% ipython --no-banner

In [1]: import numpy as np

In [2]: from numpy import linalg as LA

In [3]: np.set_printoptions(precision=1, suppress=True, linewidth=140)

In [4]: rd = lambda a: np.round(a, 1) + 0

In [5]: F = np.load("dump.npy")

In [6]: print(rd(F))
[[-0.2 -0.2 -0.1  1. ]
 [-0.4 -0.9  0.1 -0.2]
 [-0.6  0.2 -0.8 -0.2]
 [ 0.7 -0.4 -0.6  0. ]]

In [7]: other = np.array([[1, 2, 1], [2, 2, 3]])

In [8]: C = np.kron(other, F)

In [9]: print(rd(C))
[[-0.2 -0.2 -0.1  1.  -0.4 -0.3 -0.2  1.9 -0.2 -0.2 -0.1  1. ]
 [-0.4 -0.9  0.1 -0.2 -0.8 -1.8  0.3 -0.4 -0.4 -0.9  0.1 -0.2]
 [-0.6  0.2 -0.8 -0.2 -1.2  0.4 -1.5 -0.3 -0.6  0.2 -0.8 -0.2]
 [ 0.7 -0.4 -0.6  0.   1.4 -0.8 -1.2  0.   0.7 -0.4 -0.6  0. ]
 [-0.4 -0.3 -0.2  1.9 -0.4 -0.3 -0.2  1.9 -0.6 -0.5 -0.3  2.9]
 [-0.8 -1.8  0.3 -0.4 -0.8 -1.8  0.3 -0.4 -1.2 -2.7  0.4 -0.7]
 [-1.2  0.4 -1.5 -0.3 -1.2  0.4 -1.5 -0.3 -1.8  0.5 -2.3 -0.5]
 [ 1.4 -0.8 -1.2  0.   1.4 -0.8 -1.2  0.   2.  -1.2 -1.8  0. ]]

In [10]: other = F / np.sqrt((F ** 2).mean(axis=1, keepdims=True))

In [11]: print(rd(other[2]))
[-1.2  0.4 -1.5 -0.3]

In [12]: print(LA.matrix_rank(other) == LA.matrix_rank(F))
True

In [13]: other = LA.inv(F)

In [14]: print(rd(LA.slogdet(F)[0]))
-1.0

In [15]: print(rd(LA.inv(other)))
[[-0.2 -0.2 -0.1  1. ]
 [-0.4 -0.9  0.1 -0.2]
 [-0.6  0.2 -0.8 -0.2]
 [ 0.7 -0.4 -0.6  0. ]]

In [16]: print(rd(LA.det(F) * LA.det(other)))
1.0

In [17]: print(rd(F @ other))
[[1. 0. 0. 0.]
 [0. 1. 0. 0.]
 [0. 0. 1. 0.]
 [0. 0. 0. 1.]]

In [18]: print(np.allclose(other, F.T))
True

In [19]: arr = np.loadtxt("a.csv", delimiter=",")

In [20]: print(arr)
[[ 1. -1.  0.  0.]
 [ 0.  2.  0.  0.]
 [ 0.  0.  1. -1.]
 [ 0.  0.  0.  2.]]

In [21]: W = np.array([[-2, -5, 8, 2], [-5, 8, 9, -3], [-6, 7, -4, -2], [-3, -5, -3, -8]])

In [22]: b = np.array([2, 0, 2, 2])

In [23]: H = np.maximum(arr @ W + b, 0)

In [24]: print(rd((H > 0).mean(axis=0)))
[0.2 0.5 0.8 0.5]

In [25]: print((H > 0).astype(int))
[[1 0 1 1]
 [0 1 1 0]
 [0 1 1 1]
 [0 0 0 0]]

In [26]: C = np.array([[1, 2], [1, 4], [0, 2], [3, 5]])

In [27]: print((H @ C).round(6).argmax(axis=1))
[1 1 1 0]

In [28]: print(W @ C)
[[ -1   2]
 [ -6  25]
 [ -5  -2]
 [-32 -72]]

In [29]: feats = np.array([[0.7, 0.6, -0.5, 1.8],
    ...:     [0.9, 0.5, 1.0, -1.3],
    ...:     [2.8, 0.6, -0.1, 0.1],
    ...:     [-0.1, -1.2, -0.2, 0.2],
    ...:     [0.5, -1.4, 0.3, -1.0],
    ...:     [0.8, -0.2, 0.4, 0.4],
    ...:     [0.0, -1.5, -1.5, -0.2],
    ...:     [-1.2, -1.4, -1.3, -0.6]])

In [30]: print(feats)
[[ 0.7  0.6 -0.5  1.8]
 [ 0.9  0.5  1.  -1.3]
 [ 2.8  0.6 -0.1  0.1]
 [-0.1 -1.2 -0.2  0.2]
 [ 0.5 -1.4  0.3 -1. ]
 [ 0.8 -0.2  0.4  0.4]
 [ 0.  -1.5 -1.5 -0.2]
 [-1.2 -1.4 -1.3 -0.6]]

In [31]: W = np.array([[-4, 4, -4, 5], [1, -4, -3, 1], [4, -2, 5, -5], [1, 0, -3, 3]])

In [32]: b = np.array([1, 3, 1, 3])

In [33]: H = np.maximum(feats @ W + b, 0)

In [34]: print(rd(H))
[[ 0.   4.4  0.  15. ]
 [ 0.6  2.6  4.8  0. ]
 [ 0.  12.   0.  18.4]
 [ 0.   7.8  3.4  2.9]
 [ 0.  10.   7.7  0. ]
 [ 0.   6.2  0.   6. ]
 [ 0.  12.   0.   8.4]
 [ 0.   6.4  5.3  0.3]]

In [35]: print(rd((H > 0).mean(axis=0)))
[0.1 1.  0.5 0.8]

In [36]: C = np.array([[5, 2, -8], [-6, 1, -1], [4, -6, 6], [5, -4, -7]])

In [37]: print((H @ C).round(6).argmax(axis=1))
[0 2 0 2 2 0 1 2]
